In [1]: import numpy as np

In [2]: from numpy import linalg as LA

In [3]: np.set_printoptions(precision=2, suppress=True, linewidth=100, floatmode="fixed")

In [4]: rd = lambda a: np.round(a, 2) + 0

In [5]: A2 = np.array([[-4, 2, -1, 2, 5],
   ...:     [-2, 0, -2, 4, 1],
   ...:     [-5, -5, -4, 2, 4],
   ...:     [-2, 5, -3, -3, -4],
   ...:     [-1, 2, -2, -1, 0]])

In [6]: X = np.triu(A2, 1)

In [7]: print(X)
[[ 0  2 -1  2  5]
 [ 0  0 -2  4  1]
 [ 0  0  0  2  4]
 [ 0  0  0  0 -4]
 [ 0  0  0  0  0]]

In [8]: U, sigma, vt = LA.svd(X)

In [9]: V = vt[:(sigma > 1e-8).sum()]

In [10]: rng = np.random.default_rng(2)

In [11]: x = X[0] + -1 * X[4] + rng.integers(2) * np.eye(5)[4]

In [12]: print(x)
[ 0.00  2.00 -1.00  2.00  6.00]

In [13]: print(rd(np.diag(V.T @ V)))
[0.00 1.00 1.00 1.00 1.00]

In [14]: print(rd(V.T @ V))
[[0.00 0.00 0.00 0.00 0.00]
 [0.00 1.00 0.00 0.00 0.00]
 [0.00 0.00 1.00 0.00 0.00]
 [0.00 0.00 0.00 1.00 0.00]
 [0.00 0.00 0.00 0.00 1.00]]

In [15]: print(np.allclose(V.T @ V @ x, x))
True

In [16]: print([int(LA.matrix_rank(LA.matrix_power(X, p))) for p in range(1, 6)])
[4, 3, 2, 1, 0]

In [17]: print(X @ X)
[[  0   0  -4   6 -10]
 [  0   0   0  -4 -24]
 [  0   0   0   0  -8]
 [  0   0   0   0   0]
 [  0   0   0   0   0]]

In [18]: print(LA.matrix_rank(X - X[0, 0] * np.eye(5)))
4

In [19]: A2 = X + rng.integers(-2, 3, (5, 4)) @ rng.integers(-2, 3, (4, 5))

In [20]: print(A2)
[[-3 -1 -5 -1  6]
 [-1 -5 -8  4  0]
 [ 1  1  0  1  1]
 [ 0  0  4 -6 -8]
 [ 1  3  4  3  3]]

In [21]: print(np.abs(A2 - X).sum(axis=1))
[14 13  6 14 14]

In [22]: print(LA.matrix_rank(A2 - X, tol=1e-8))
4

In [23]: T = np.stack([X, -2 * X, X[::-1]])

In [24]: print(LA.matrix_rank(T.reshape(3, -1)))
2

In [25]: print((T @ X.T).shape)
(3, 5, 5)

In [26]: print(rd(LA.norm(T, axis=(1, 2))))
[ 9.54 19.08  9.54]

In [27]: print(T.sum(axis=0))
[[ 0 -2  1 -2 -5]
 [ 0  0  2 -4 -5]
 [ 0  0  0  0  0]
 [ 0  0 -2  4  5]
 [ 0  2 -1  2  5]]

In [28]: print(rd(LA.det(T)))
[0.00 0.00 0.00]

In [29]: r0 = np.array([2, 3, 2, 3, 2, 3, 1])

In [30]: arr = np.outer(rng.normal(size=38), r0) + 0.02 * rng.normal(size=(38, 7))

In [31]: print(rd(arr))
[[ 0.36  0.58  0.37  0.56  0.37  0.58  0.17]
 [ 0.63  0.94  0.69  0.99  0.69  0.99  0.32]
 [ 0.83  1.23  0.80  1.21  0.86  1.24  0.42]
 [-2.03 -3.05 -2.00 -3.03 -2.04 -3.03 -1.03]
 [ 1.57  2.37  1.55  2.38  1.55  2.35  0.77]
 [ 4.11  6.17  4.10  6.16  4.10  6.15  2.03]
 [-3.28 -4.91 -3.26 -4.90 -3.23 -4.91 -1.65]
 [-3.42 -5.21 -3.44 -5.21 -3.45 -5.23 -1.71]
 [-3.01 -4.53 -2.98 -4.50 -3.01 -4.53 -1.51]
 [ 1.68  2.54  1.70  2.51  1.67  2.51  0.81]
 [ 0.25  0.38  0.27  0.41  0.24  0.40  0.12]
 [ 2.20  3.23  2.17  3.22  2.14  3.24  1.07]
 [ 1.45  2.14  1.46  2.15  1.48  2.16  0.74]
 [ 0.39  0.64  0.40  0.62  0.42  0.63  0.22]
 [ 0.58  0.87  0.57  0.82  0.55  0.85  0.24]
 [-0.32 -0.51 -0.34 -0.49 -0.33 -0.50 -0.19]
 [ 1.74  2.61  1.72  2.63  1.75  2.57  0.87]
 [-2.28 -3.37 -2.24 -3.41 -2.28 -3.39 -1.13]
 [-0.81 -1.25 -0.85 -1.25 -0.88 -1.26 -0.40]
 [ 0.48  0.71  0.50  0.77  0.49  0.71  0.27]
 [ 3.57  5.41  3.59  5.42  3.59  5.43  1.81]
 [-1.56 -2.33 -1.54 -2.27 -1.53 -2.29 -0.77]
 [-2.14 -3.23 -2.15 -3.26 -2.13 -3.21 -1.11]
 [-1.08 -1.68 -1.14 -1.73 -1.11 -1.68 -0.58]
 [ 1.90  2.93  1.93  2.90  2.00  2.95  0.99]
 [-0.48 -0.69 -0.52 -0.70 -0.49 -0.73 -0.27]
 [ 2.66  3.97  2.65  3.99  2.63  3.95  1.29]
 [-3.75 -5.60 -3.75 -5.60 -3.77 -5.63 -1.89]
 [ 2.23  3.42  2.27  3.37  2.24  3.38  1.10]
 [ 2.08  3.08  2.06  3.08  2.06  3.08  1.00]
 [-2.86 -4.27 -2.84 -4.25 -2.81 -4.24 -1.42]
 [ 0.32  0.45  0.34  0.47  0.28  0.48  0.17]
 [ 2.38  3.63  2.42  3.61  2.41  3.63  1.23]
 [ 0.18  0.32  0.17  0.29  0.18  0.27  0.06]
 [ 1.96  2.98  2.01  3.03  2.01  3.01  0.98]
 [ 4.78  7.15  4.74  7.12  4.73  7.15  2.38]
 [ 0.55  0.83  0.56  0.81  0.52  0.80  0.24]
 [-0.55 -0.80 -0.59 -0.84 -0.55 -0.86 -0.28]]

In [32]: print(LA.matrix_rank(arr, rtol=0.1))
1

In [33]: print(rd(LA.norm(arr, 2) / LA.norm(arr)))
1.0

In [34]: A2 = np.c_[arr[:, :3] @ np.array([[-1, -1, -1], [2, 0, 0], [-1, 2, 2]]), np.array([-3, -3, -1, 3, -3, 0, -3, 2, 0, 2, 0, 1, 2, 3, -2, -1, 1, -1, 3, 0, -3, 3, 1, -3, 0, 1, 1, -1, 2, 3, -1, 3, 2, 0, -2, 0, -1, 3])]

In [35]: print(rd(A2))
[[ 0.42  0.38  0.38 -3.00]
 [ 0.57  0.74  0.74 -3.00]
 [ 0.83  0.76  0.76 -1.00]
 [-2.06 -1.98 -1.98  3.00]
 [ 1.62  1.53  1.53 -3.00]
 [ 4.13  4.10  4.10  0.00]
 [-3.27 -3.24 -3.24 -3.00]
 [-3.56 -3.46 -3.46  2.00]
 [-3.08 -2.94 -2.94  0.00]
 [ 1.70  1.72  1.72  2.00]
 [ 0.25  0.30  0.30  0.00]
 [ 2.10  2.14  2.14  1.00]
 [ 1.36  1.46  1.46  2.00]
 [ 0.48  0.41  0.41  3.00]
 [ 0.58  0.55  0.55 -2.00]
 [-0.36 -0.36 -0.36 -1.00]
 [ 1.76  1.70  1.70  1.00]
 [-2.20 -2.20 -2.20 -1.00]
 [-0.84 -0.89 -0.89  3.00]
 [ 0.45  0.51  0.51  0.00]
 [ 3.67  3.62  3.62 -3.00]
 [-1.57 -1.51 -1.51  3.00]
 [-2.16 -2.16 -2.16  1.00]
 [-1.13 -1.19 -1.19 -3.00]
 [ 2.03  1.95  1.95  0.00]
 [-0.39 -0.55 -0.55  1.00]
 [ 2.64  2.64  2.64  1.00]
 [-3.70 -3.74 -3.74 -1.00]
 [ 2.34  2.32  2.32  2.00]
 [ 2.02  2.05  2.05  3.00]
 [-2.84 -2.83 -2.83 -1.00]
 [ 0.24  0.35  0.35  3.00]
 [ 2.46  2.47  2.47  2.00]
 [ 0.28  0.15  0.15  0.00]
 [ 1.99  2.07  2.07 -2.00]
 [ 4.78  4.70  4.70  0.00]
 [ 0.56  0.57  0.57 -1.00]
 [-0.45 -0.64 -0.64  3.00]]

In [36]: print(LA.matrix_rank(np.c_[arr, A2]))
8

In [37]: print(LA.matrix_rank(A2))
3

In [38]: print(rd(LA.norm(A2 - arr @ LA.lstsq(arr, A2)[0], axis=0)))
[ 0.00  0.00  0.00 11.33]

In [39]: print(rd(LA.norm(LA.qr(arr)[0].T @ A2, axis=0) ** 2 / ((A2 ** 2).sum(axis=0) + 1e-12)))
[1.00 1.00 1.00 0.18]

In [40]: W0 = np.loadtxt("out16.csv", delimiter=",")

In [41]: print(rd(W0))
[[-0.36 -0.16 -0.14  0.09  0.26  0.22 -0.28  0.71]
 [ 0.58 -0.11  0.21 -0.06 -0.01 -0.33  0.38  0.35]
 [ 0.30 -0.34 -0.18  0.17 -0.71  0.11 -0.24  0.26]
 [ 0.16  0.07 -0.85  0.05  0.26 -0.37  0.09  0.05]
 [-0.36  0.53  0.11  0.41 -0.36 -0.48  0.08  0.20]
 [ 0.05 -0.04  0.22 -0.29  0.08 -0.46 -0.55  0.16]
 [-0.03  0.42 -0.21 -0.75 -0.33  0.08 -0.12  0.05]
 [-0.33 -0.48  0.14 -0.30  0.04 -0.43  0.16  0.00]
 [-0.27 -0.37 -0.22  0.08 -0.27 -0.21 -0.14 -0.41]
 [-0.33 -0.13 -0.10 -0.22 -0.21  0.14  0.59  0.25]]

In [42]: x = np.array([3, 0, 1, -1, -3, 0, 1, -1])

In [43]: target = W0 @ x

In [44]: coef, lr = np.zeros(8), 1 / LA.norm(W0, 2) ** 2

In [45]: for i in range(6):
    ...:     coef -= lr * W0.T @ (W0 @ coef - target)
    ...:     if i % 1 == 0: print(i, round(LA.norm(W0 @ coef - target), 2))
    ...: 
0 0.0
1 0.0
2 0.0
3 0.0
4 0.0
5 0.0

In [46]: print(rd(LA.cond(W0)))
1.0

In [47]: print(rd(coef))
[ 3.00  0.00  1.00 -1.00 -3.00  0.00  1.00 -1.00]

In [48]: x = np.array([6, 9, 8, 2, 7, 5, 6, 4])

In [49]: target = W0 @ x

In [50]: print(rd(LA.solve(W0.T @ W0, W0.T @ target)))
[6.00 9.00 8.00 2.00 7.00 5.00 6.00 4.00]

In [51]: print(rd(target))
[ -0.42   5.96  -7.19  -4.42   0.73  -3.25  -1.97  -6.66 -12.01  -0.65]

In [52]: target = target + 0.05 * rng.normal(size=10)

In [53]: print(rd(target))
[ -0.47   6.02  -7.22  -4.42   0.76  -3.27  -2.06  -6.69 -11.97  -0.65]

In [54]: coef, *_ = LA.lstsq(W0, target)

In [55]: print(coef.round())
[6.00 9.00 8.00 2.00 7.00 5.00 6.00 4.00]

In [56]: print(rd(LA.norm(target - W0 @ coef)))
0.05

In [57]: q, V = LA.qr(W0[:, :5])[0], LA.qr(W0[:, 5:])[0]

In [58]: sigma = LA.svd(q.T @ V, compute_uv=False)

In [59]: print(rd(sigma))
[0.00 0.00 0.00]

In [60]: print(rd(LA.norm(q @ q.T - V @ V.T, 2)))
1.0

In [61]: print((sigma > 0.9).sum())
0

In [62]: print(rd(LA.svd(W0, compute_uv=False)))
[1.00 1.00 1.00 1.00 1.00 1.00 1.00 1.00]

In [63]: print(rd(W0 @ W0.T))
[[ 0.88 -0.15  0.08  0.05 -0.01  0.12 -0.10  0.02 -0.18  0.12]
 [-0.15  0.77  0.13  0.08 -0.01  0.10 -0.11  0.12 -0.29  0.09]
 [ 0.08  0.13  0.91 -0.04 -0.01  0.00  0.04 -0.13  0.19  0.01]
 [ 0.05  0.08 -0.04  0.97  0.00 -0.04  0.04 -0.03  0.10 -0.04]
 [-0.01 -0.01 -0.01  0.00  0.99  0.04 -0.02 -0.04  0.01  0.05]
 [ 0.12  0.10  0.00 -0.04  0.04  0.68  0.16  0.23  0.01 -0.33]
 [-0.10 -0.11  0.04  0.04 -0.02  0.16  0.90 -0.06 -0.09  0.16]
 [ 0.02  0.12 -0.13 -0.03 -0.04  0.23 -0.06  0.66  0.27  0.25]
 [-0.18 -0.29  0.19  0.10  0.01  0.01 -0.09  0.27  0.57 -0.01]
 [ 0.12  0.09  0.01 -0.04  0.05 -0.33  0.16  0.25 -0.01  0.65]]

In [64]: x = np.array([1, 0, 1, 2, 3, -3, -1, -3])

In [65]: h1 = np.maximum(W0 @ x, 0)

In [66]: print(rd(h1))
[0.00 0.17 0.00 1.07 0.28 1.37 0.00 0.42 0.85 0.00]

In [67]: print(rd(W0 * (h1 > 1e-9)[:, None]))
[[ 0.00  0.00  0.00  0.00  0.00  0.00  0.00  0.00]
 [ 0.58 -0.11  0.21 -0.06 -0.01 -0.33  0.38  0.35]
 [ 0.00  0.00  0.00  0.00  0.00  0.00  0.00  0.00]
 [ 0.16  0.07 -0.85  0.05  0.26 -0.37  0.09  0.05]
 [-0.36  0.53  0.11  0.41 -0.36 -0.48  0.08  0.20]
 [ 0.05 -0.04  0.22 -0.29  0.08 -0.46 -0.55  0.16]
 [ 0.00  0.00  0.00  0.00  0.00  0.00  0.00  0.00]
 [-0.33 -0.48  0.14 -0.30  0.04 -0.43  0.16  0.00]
 [-0.27 -0.37 -0.22  0.08 -0.27 -0.21 -0.14 -0.41]
 [ 0.00  0.00  0.00  0.00  0.00  0.00  0.00  0.00]]

In [68]: E = np.load("test2.npy")

In [69]: print(E)
[[ 13.07  -9.61  -2.51  -6.42   0.88  -3.63   5.12  -1.27  -3.26   4.04   4.55]
 [  3.67 -13.50   5.73   4.27   2.92   5.91  -6.14  -3.01  -7.04   0.31   3.67]
 [ -3.28  -1.00  -5.94   4.36   4.20   1.23  -5.80   7.55   1.00  -6.76  13.32]
 [  8.07  -9.87  -1.18   8.78   0.82  -1.37  12.26   0.81  -1.39   1.80   0.54]
 [  9.94  -4.64  13.15   0.46   5.44   0.70   0.53   6.38  -1.52  -4.09  -4.05]
 [ 12.82  -1.11  -7.30   1.62   0.58  -9.22   7.17   3.75  -1.68  -4.39  -2.39]
 [  2.99  -9.32  -6.68  -1.39  11.56  -0.88   6.38   3.54   2.95  -7.78   0.87]
 [  0.84  -1.07   2.54  -2.31 -15.67   0.03   5.35   5.81   6.20  -1.54  -6.14]
 [ -5.98  -1.21 -13.88  -1.37  -6.73   4.46  -0.81   5.28   3.66   7.72  -1.27]
 [  4.40   0.64   5.62   5.72   0.36  13.46   0.67  -6.05  -1.70   6.17  -7.51]
 [  5.98  -2.42  -2.21  -6.80  -0.51   2.61 -13.67   5.19   7.26   4.37  -3.82]
 [  0.15  -2.69  10.79   4.29   1.03 -11.92   6.40  -5.83   0.35  -4.82   4.06]
 [ -2.59  -3.46   0.41  -4.70   4.46  13.05  -2.28  -5.34  -1.12 -11.45   1.63]
 [  3.67  -0.60 -13.55  -0.36   1.31   0.27   6.72  11.93  -0.20   3.29   1.49]
 [  5.61  -5.19   1.12   1.26 -11.57   1.26   1.05   8.84  -1.15   6.97  -8.61]
 [ -6.54   2.44  -2.41  -2.77   2.08   6.94   7.65  10.80   8.08   6.49   1.62]
 [ -3.85   1.22 -14.52  -0.27  -5.82  -7.02   1.52   7.01   4.14   4.30   1.59]
 [ -1.68   1.38   7.21   9.44   5.56  10.28  -7.65  -1.61  -4.53   5.71   1.77]
 [ -0.17  -5.93  -3.48  -9.29  -5.57  -4.12  -7.25  10.63  -0.99   1.60   7.03]
 [ -8.96  -4.05  -6.53   9.02  -2.60  -3.85  -8.82   6.99   4.83   1.69   2.25]
 [-12.09   0.25  -5.15  -2.26  -8.28  -2.85  -9.66  -2.65  -6.60  -0.90  -0.86]
 [-14.01  -5.35   4.97  -1.16   3.48  -3.92  -2.02  -9.71   3.25   3.53   0.58]
 [-12.01   2.79  -8.35   0.91   5.36   0.11  -7.49  -1.47   3.08   8.68  -2.36]
 [ -2.03   5.92 -11.58  -7.06   4.54  -1.93  -9.24  -0.76   5.12  -6.32  -0.46]
 [ -6.49  13.52   2.04   7.73   1.83   6.73  -0.69   3.93   5.69   2.76   2.55]
 [  4.30   6.74  -5.76  -2.75  -8.85  -0.05  -0.57  -1.43   7.54 -10.59   6.76]
 [  3.66  13.64   4.23   8.04  -3.26   3.25   2.62   4.92   1.29   5.75  -5.56]
 [ -9.12   2.15  -0.45  -1.52 -11.08  -0.56  -5.26 -10.58   5.66  -2.19  -3.18]
 [  6.01  -3.81   2.09  -3.27  -6.27   3.82  -2.54   5.23  -4.17   1.01 -15.10]
 [ -0.69   6.20  -9.55   0.81  -3.89   6.60  -6.87 -11.50  -2.65  -2.09   4.44]]

In [70]: idx = E[:, 9] > np.median(E[:, 9])

In [71]: r0 = E[idx].mean(axis=0) - E[~idx].mean(axis=0)

In [72]: print(rd((((E - E.mean(axis=0)) @ r0 > 0) == idx).mean()))
0.93

In [73]: print(rd(r0))
[-1.72  1.51 -1.25  3.37  1.07  1.98  1.75  2.92  1.73  8.88 -1.45]

In [74]: print(np.argsort(-np.abs(r0).round(6), kind="stable"))
[ 9  3  7  5  6  8  0  1 10  2  4]

In [75]: print(idx.astype(int))
[1 0 0 1 0 0 0 0 1 1 1 0 0 1 1 1 1 1 0 1 0 1 1 0 1 0 1 0 0 0]
